$ python -q
>>> import numpy as np
>>> np.set_printoptions(precision=2, suppress=True, linewidth=160)
>>> J = np.loadtxt("data.csv", delimiter=",")
>>> J
array([[0., 0., 0., 0., 0., 0.],
       [0., 9., 0., 0., 0., 0.],
       [0., 0., 0., 0., 0., 0.],
       [0., 0., 0., 1., 0., 0.],
       [0., 0., 0., 0., 7., 0.],
       [0., 0., 0., 0., 0., 4.]])
>>> gram = J.T @ J
>>> print(np.linalg.eigvalsh(gram)[::-1])
[81. 49. 16.  1.  0.  0.]
>>> np.trace(gram), (J ** 2).sum()
(np.float64(147.0), np.float64(147.0))
>>> np.linalg.matrix_rank(gram)
np.int64(4)
>>> J @ J.T
array([[ 0.,  0.,  0.,  0.,  0.,  0.],
       [ 0., 81.,  0.,  0.,  0.,  0.],
       [ 0.,  0.,  0.,  0.,  0.,  0.],
       [ 0.,  0.,  0.,  1.,  0.,  0.],
       [ 0.,  0.,  0.,  0., 49.,  0.],
       [ 0.,  0.,  0.,  0.,  0., 16.]])
>>> np.linalg.svd(J, compute_uv=False)
array([9., 7., 4., 1., 0., 0.])
>>> np.linalg.pinv(J)
array([[0.  , 0.  , 0.  , 0.  , 0.  , 0.  ],
       [0.  , 0.11, 0.  , 0.  , 0.  , 0.  ],
       [0.  , 0.  , 0.  , 0.  , 0.  , 0.  ],
       [0.  , 0.  , 0.  , 1.  , 0.  , 0.  ],
       [0.  , 0.  , 0.  , 0.  , 0.14, 0.  ],
       [0.  , 0.  , 0.  , 0.  , 0.  , 0.25]])
>>> J[:, 2] @ J[:, 5]
np.float64(0.0)
>>> np.linalg.norm(J, axis=0)
array([0., 9., 0., 1., 7., 4.])
>>> np.prod(np.diag(J)), round(float(np.linalg.det(J)), 2)
(np.float64(0.0), 0.0)
>>> np.linalg.matrix_rank(J - J[0, 0] * np.eye(6))
np.int64(4)
>>> [int(np.linalg.matrix_rank(np.linalg.matrix_power(J, p))) for p in range(1, 7)]
[4, 4, 4, 4, 4, 4]
>>> J @ J
array([[ 0.,  0.,  0.,  0.,  0.,  0.],
       [ 0., 81.,  0.,  0.,  0.,  0.],
       [ 0.,  0.,  0.,  0.,  0.,  0.],
       [ 0.,  0.,  0.,  1.,  0.,  0.],
       [ 0.,  0.,  0.,  0., 49.,  0.],
       [ 0.,  0.,  0.,  0.,  0., 16.]])
>>> [round(float(x), 2) for x in np.linalg.svd(J, compute_uv=False)[:3]]
[9.0, 7.0, 4.0]
>>> J @ J
array([[ 0.,  0.,  0.,  0.,  0.,  0.],
       [ 0., 81.,  0.,  0.,  0.,  0.],
       [ 0.,  0.,  0.,  0.,  0.,  0.],
       [ 0.,  0.,  0.,  1.,  0.,  0.],
       [ 0.,  0.,  0.,  0., 49.,  0.],
       [ 0.,  0.,  0.,  0.,  0., 16.]])
>>> np.sort(np.linalg.eigvals(J).real)
array([0., 0., 1., 4., 7., 9.])
>>> round(float(np.linalg.det(J)), 2)
0.0
>>> print((np.linalg.matrix_power((J != 0) + (J.T != 0) + np.eye(6), 6) > 0).astype(int))
[[1 0 0 0 0 0]
 [0 1 0 0 0 0]
 [0 0 1 0 0 0]
 [0 0 0 1 0 0]
 [0 0 0 0 1 0]
 [0 0 0 0 0 1]]
>>> f = np.array([-2, 1, 5, -1, -4, 9, -3]) + 0.5
>>> arr = np.outer(f, f) / (f @ f)
>>> arr.round(2) + 0
array([[ 0.02, -0.02, -0.06,  0.01,  0.04, -0.1 ,  0.03],
       [-0.02,  0.02,  0.06, -0.01, -0.04,  0.1 , -0.03],
       [-0.06,  0.06,  0.21, -0.02, -0.13,  0.36, -0.1 ],
       [ 0.01, -0.01, -0.02,  0.  ,  0.01, -0.03,  0.01],
       [ 0.04, -0.04, -0.13,  0.01,  0.09, -0.23,  0.06],
       [-0.1 ,  0.1 ,  0.36, -0.03, -0.23,  0.63, -0.17],
       [ 0.03, -0.03, -0.1 ,  0.01,  0.06, -0.17,  0.04]])
>>> # rank 1
>>> A2 = arr / np.linalg.norm(arr, axis=1, keepdims=True)
>>> gram = A2 @ A2.T
>>> np.linalg.norm(A2, axis=1)
array([1., 1., 1., 1., 1., 1., 1.])
>>> gram
array([[ 1., -1., -1.,  1.,  1., -1.,  1.],
       [-1.,  1.,  1., -1., -1.,  1., -1.],
       [-1.,  1.,  1., -1., -1.,  1., -1.],
       [ 1., -1., -1.,  1.,  1., -1.,  1.],
       [ 1., -1., -1.,  1.,  1., -1.,  1.],
       [-1.,  1.,  1., -1., -1.,  1., -1.],
       [ 1., -1., -1.,  1.,  1., -1.,  1.]])
>>> M = np.load("test13.npy")
>>> M
array([[ 2,  0,  0],
       [ 0, -8,  0],
       [ 7,  9,  5]])
>>> # triangular: eigenvalues sit on the diagonal
>>> np.sort(np.linalg.eigvals(M))
array([-8.,  2.,  5.])
>>> [int(np.linalg.matrix_rank(np.linalg.matrix_power(M, p))) for p in range(1, 4)]
[3, 3, 3]
>>> vals, vecs = np.linalg.eig(M)
>>> M @ vecs[:, 0] - vals[0] * vecs[:, 0]
array([0., 0., 0.])
>>> np.sort(np.linalg.eigvals(np.linalg.inv(M)))
array([-0.12,  0.2 ,  0.5 ])
>>> f = np.array([0, 0])
>>> np.correlate(M[1], M[0], "full")
array([  0,   0,   0, -16,   0])
>>> np.cross(M[1, :3], M[0, :3])
array([ 0,  0, 16])
>>> np.array([np.convolve(row, f, "same") for row in M])
array([[0, 0, 0],
       [0, 0, 0],
       [0, 0, 0]])
>>> X = np.load("out17.npy")
>>> X
array([[ 14.51,  25.06,  15.99,  12.9 ,   7.52,  -9.29],
       [ -5.89,  -6.57,  -2.38,  -8.69,  11.62,  -6.3 ],
       [ -2.23,  10.65,   6.78, -16.82,  -1.35,  -1.09],
       [-15.2 , -11.05, -16.02,  -5.69, -15.99,   3.65],
       [  5.22,   8.61,   0.27,  17.93,   3.19,  -9.16],
       [ 15.76,  16.92,  17.07,   7.9 ,   8.56,  -1.87],
       [ 10.57,  23.45,  10.49,  13.86,   0.8 ,  -7.76],
       [  3.45,   4.8 ,   3.09,   5.41,   5.55,  -5.28],
       [-10.64,  -3.12,  -5.94, -12.25,   0.17,  -4.69],
       [ -3.69,   2.42,   1.27, -13.12,  -0.85,   0.59],
       [ -4.5 ,   3.35,  -6.09,  11.76,  10.33, -18.5 ],
       [-14.33,   0.99, -18.13,  10.2 , -10.7 , -14.48],
       [ -5.74,  -5.02,  -5.06,  -8.71, -10.46,   6.25],
       [  9.63,  13.02,   1.97,  29.03,   5.2 , -12.28]])
>>> vec = np.array([1, -1, -1, -1, 1, -1])
>>> y = X @ vec
>>> np.linalg.solve(X.T @ X, X.T @ y)
array([ 1., -1., -1., -1.,  1., -1.])
>>> print(np.linalg.lstsq(X, y)[0])
[ 1. -1. -1. -1.  1. -1.]
>>> print(np.round(np.linalg.pinv(X) @ X, 2) + 0)
[[1. 0. 0. 0. 0. 0.]
 [0. 1. 0. 0. 0. 0.]
 [0. 0. 1. 0. 0. 0.]
 [0. 0. 0. 1. 0. 0.]
 [0. 0. 0. 0. 1. 0.]
 [0. 0. 0. 0. 0. 1.]]
>>> rng = np.random.default_rng(4175)
>>> y = y + 0.3 * rng.normal(size=14)
>>> y
array([-22.88,  29.94,  -3.12,  -2.58,  -9.04, -16.01, -28.59,   1.33,  15.81,   3.72,  15.64,  -3.8 ,  -3.67, -17.16])
>>> c, *_ = np.linalg.lstsq(X, y)
>>> c
array([ 1.06, -1.09, -0.94, -1.02,  0.94, -1.11])
>>> np.linalg.matrix_rank(X, rtol=0.1)
np.int64(4)
>>> np.argsort(-np.linalg.norm(X, axis=0).round(6), kind="stable")[:3]
array([3, 1, 2])
>>> round(np.log10(np.linalg.cond(X)))
2
>>> np.linalg.cond(X) > 100
np.False_
>>> lab = X[:, 4] > np.median(X[:, 4])
>>> f = X[lab].mean(axis=0) - X[~lab].mean(axis=0)
>>> np.argsort(-np.abs(f).round(6), kind="stable")
array([3, 4, 0, 2, 1, 5])
>>> print(f)
[11.35  6.7   8.08 15.54 12.91 -6.45]
>>> ((X - X.mean(axis=0)) @ f > 0).astype(int)
array([1, 0, 0, 0, 1, 1, 1, 1, 0, 0, 1, 0, 0, 1])
